>>> import numpy as np
>>> import numpy.linalg as la
>>> np.set_printoptions(precision=2, suppress=True, linewidth=160, sign=" ")
>>> W0 = np.array([[1.95, 0.11, 0.18], [0.11, 1.74, -0.43], [0.18, -0.43, 1.31]])
>>> w, V = la.eigh(W0)
>>> vec = np.array([0, -2, 3])
>>> V * np.abs(w) @ V.T
array([[ 1.95,  0.11,  0.18],
       [ 0.11,  1.74, -0.43],
       [ 0.18, -0.43,  1.31]])
>>> u = np.array([0, 2])
>>> np.cross(W0[0, :3], W0[1, :3])
array([-0.36,  0.86,  3.38])
>>> np.convolve(W0[0], u)
array([ 0.  ,  3.9 ,  0.22,  0.36])
>>> np.array([np.convolve(row, u, "same") for row in W0])
array([[ 0.  ,  3.9 ,  0.22],
       [ 0.  ,  0.22,  3.48],
       [ 0.  ,  0.36, -0.86]])
>>> print(np.correlate(W0[0], W0[1], "full"))
[-0.84  3.35  0.33  0.33  0.02]
>>> print(np.polyval(u, W0[0]))
[ 2.  2.  2.]
>>> arr = np.loadtxt("out2.csv", delimiter=",")
>>> arr
array([[-0.26,  0.68,  0.68],
       [-0.96, -0.27, -0.09],
       [ 0.13, -0.68,  0.73]])
>>> W = np.array([[2, -5, 0, 4], [3, 1, -3, 1], [3, 3, -3, 3]])
>>> c = np.array([0, 0, -1, -2])
>>> H = np.maximum(arr @ W + c, 0)
>>> (H > 0).mean(axis=0)
array([ 0.67,  1.  ,  0.33,  0.33])
>>> (H > 0).astype(int)
array([[ 1,  1,  0,  0],
       [ 0,  1,  1,  0],
       [ 1,  1,  0,  1]])
>>> H
array([[ 3.59,  4.01,  0.  ,  0.  ],
       [ 0.  ,  4.26,  0.07,  0.  ],
       [ 0.4 ,  0.86,  0.  ,  0.01]])
>>> Z = np.array([[0, 0, 1], [1, 3, 0], [0, 3, 3], [2, 0, 3]])
>>> W @ Z
array([[  3, -15,  14],
       [  3,  -6,  -3],
       [  9,   0,   3]])
>>> print((H @ Z).round(6).argmax(axis=1))
[ 1  1  1]
>>> t = np.radians(60)
>>> r_ = np.eye(3)
>>> r_[0, 0] = r_[1, 1] = np.cos(t)
>>> r_[0, 1], r_[1, 0] = -np.sin(t), np.sin(t)
>>> r_
array([[ 0.5 , -0.87,  0.  ],
       [ 0.87,  0.5 ,  0.  ],
       [ 0.  ,  0.  ,  1.  ]])
>>> out = arr @ r_.T
>>> la.svd(arr, compute_uv=False), la.svd(out, compute_uv=False)
(array([ 1.,  1.,  1.]), array([ 1.,  1.,  1.]))
>>> out
array([[-0.72,  0.12,  0.68],
       [-0.24, -0.97, -0.09],
       [ 0.65, -0.23,  0.73]])
>>> np.abs(out - arr).max(axis=0)
array([ 0.72,  0.69,  0.  ])
>>> np.round(la.det(r_), 2), np.trace(r_)
(np.float64(1.0), np.float64(2.0))
>>> print(np.allclose(la.norm(arr, axis=1), la.norm(out, axis=1)))
True
>>> vec = np.array([-3, 3, 2])
>>> [p for p in range(1, 25) if np.allclose(la.matrix_power(arr, p), np.eye(3))]
[]
>>> arr.T @ (arr @ vec)
array([-3.,  3.,  2.])
>>> print(la.pinv(arr))
[[-0.26 -0.96  0.13]
 [ 0.68 -0.27 -0.68]
 [ 0.68 -0.09  0.73]]
>>> print(np.round(arr @ arr.T, 2) + 0)
[[ 1.  0.  0.]
 [ 0.  1.  0.]
 [ 0.  0.  1.]]
>>> print(round(arr[:, 2] @ arr[:, 1], 2))
0.0
>>> hat = np.triu(np.array([[-3, 4, 1], [6, -4, 6], [-9, -1, 3]]), 1) + np.eye(3)
>>> out = hat @ arr @ la.inv(hat)
>>> print(out)
[[ -3.96  14.76 -83.54]
 [ -0.19  -3.56  25.84]
 [  0.13  -1.19   7.72]]
>>> print(np.round(la.det(out), 2))
1.0
>>> print(np.round(np.trace(out), 2), np.round(np.trace(arr), 2))
0.2 0.2
>>> A = np.array([[0, 1, 3, -1, -2, -1],
...     [-1, 0, -2, -3, -1, -1],
...     [-3, 2, 0, -1, 0, 4],
...     [1, 3, 1, 0, 0, -2],
...     [2, 1, 0, 0, 0, -1],
...     [1, 1, -4, 2, 1, 0]])
>>> np.trace(A)
np.int64(0)
>>> np.allclose(A @ A.T, A.T @ A)
True
>>> X = np.load("layer7.npy")
>>> X
array([[ 0,  0,  0,  0,  0,  0],
       [ 0,  0,  0,  0,  0,  0],
       [ 0,  0,  0,  0,  0,  2],
       [ 0,  0,  0, -2,  0,  0],
       [ 0,  0,  0,  0,  0,  0],
       [ 0,  2,  0,  0,  0,  0]])
>>> la.lstsq(X[:-1].T, X[-1])[2]
np.int32(2)
>>> np.unique(X.round(6), axis=0).shape
(4, 6)
>>> np.allclose(X[:-1].T @ la.lstsq(X[:-1].T, X[-1])[0], X[-1])
False
>>> print(np.abs(np.diag(la.qr(X)[1])) > 1e-9)
[False  True False  True False False]
>>> round(np.trace(la.pinv(X) @ X), 2)
np.float64(3.0)
>>> left, sv, Vh = la.svd(X)
>>> sv
array([ 2.,  2.,  2.,  0.,  0.,  0.])
>>> out = left[:, :3] @ np.diag(sv[:3]) @ Vh[:3]
>>> round(la.norm(X - out, 2), 2), sv[3]
(np.float64(0.0), np.float64(0.0))
>>> round(la.norm(X - out) / la.norm(X), 2)
np.float64(0.0)
>>> la.matrix_rank(out)
np.int64(3)
>>> out
array([[ 0.,  0.,  0.,  0.,  0.,  0.],
       [ 0.,  0.,  0.,  0.,  0.,  0.],
       [ 0.,  0.,  0.,  0.,  0.,  2.],
       [ 0.,  0.,  0., -2.,  0.,  0.],
       [ 0.,  0.,  0.,  0.,  0.,  0.],
       [ 0.,  2.,  0.,  0.,  0.,  0.]])
>>> feats = np.loadtxt("arr.csv", delimiter=",")
>>> feats
array([[-1.,  0.,  0.],
       [ 0., -1., -2.],
       [ 0., -2., -1.]])
>>> # symmetric, so the eigenvalues are real
>>> np.kron(np.eye(2, dtype=int), feats)
array([[-1.,  0.,  0., -0.,  0.,  0.],
       [ 0., -1., -2.,  0., -0., -0.],
       [ 0., -2., -1.,  0., -0., -0.],
       [-0.,  0.,  0., -1.,  0.,  0.],
       [ 0., -0., -0.,  0., -1., -2.],
       [ 0., -0., -0.,  0., -2., -1.]])
>>> np.round(la.det(feats.T), 2)
np.float64(3.0)
>>> np.einsum("ii->", feats)
np.float64(-3.0)
>>> round(la.det(feats[::-1]), 2)
np.float64(-3.0)
>>> t = np.radians(36)
>>> r_ = np.eye(3)
>>> r_[1, 1] = r_[0, 0] = np.cos(t)
>>> r_[1, 0], r_[0, 1] = -np.sin(t), np.sin(t)
>>> r_
array([[ 0.81,  0.59,  0.  ],
       [-0.59,  0.81,  0.  ],
       [ 0.  ,  0.  ,  1.  ]])
>>> out = feats @ r_.T
>>> out
array([[-0.81,  0.59,  0.  ],
       [-0.59, -0.81, -2.  ],
       [-1.18, -1.62, -1.  ]])
>>> np.allclose(feats @ feats.T, out @ out.T)
True
>>> round(float(la.det(r_)), 2), round(np.trace(r_), 2)
(1.0, np.float64(2.62))
>>> np.round(la.det(feats), 2)
np.float64(3.0)
>>> np.allclose(feats, feats.T)
True
>>> np.trace(feats)
np.float64(-3.0)
>>> print(np.sort(np.abs(la.eigvals(feats))))
[ 1.  1.  3.]
>>> la.matrix_power(feats, 3)
array([[ -1.,   0.,   0.],
       [  0., -13., -14.],
       [  0., -14., -13.]])
>>> print((feats - feats.T) / 2)
[[ 0.  0.  0.]
 [ 0.  0.  0.]
 [ 0.  0.  0.]]
>>> w, V = la.eig(feats)
>>> print(np.sort(la.eigvals(feats @ feats)))
[ 1.  1.  9.]
>>> round(float(np.prod(w)), 2)
3.0
>>> print(np.sort(la.eigvals(feats.T)))
[-3. -1.  1.]
>>> np.sort(la.eigvals(la.inv(feats)))
array([-1.  , -0.33,  1.  ])
>>> np.round(feats @ V[:, 0] - w[0] * V[:, 0], 2) + 0
array([ 0.,  0.,  0.])
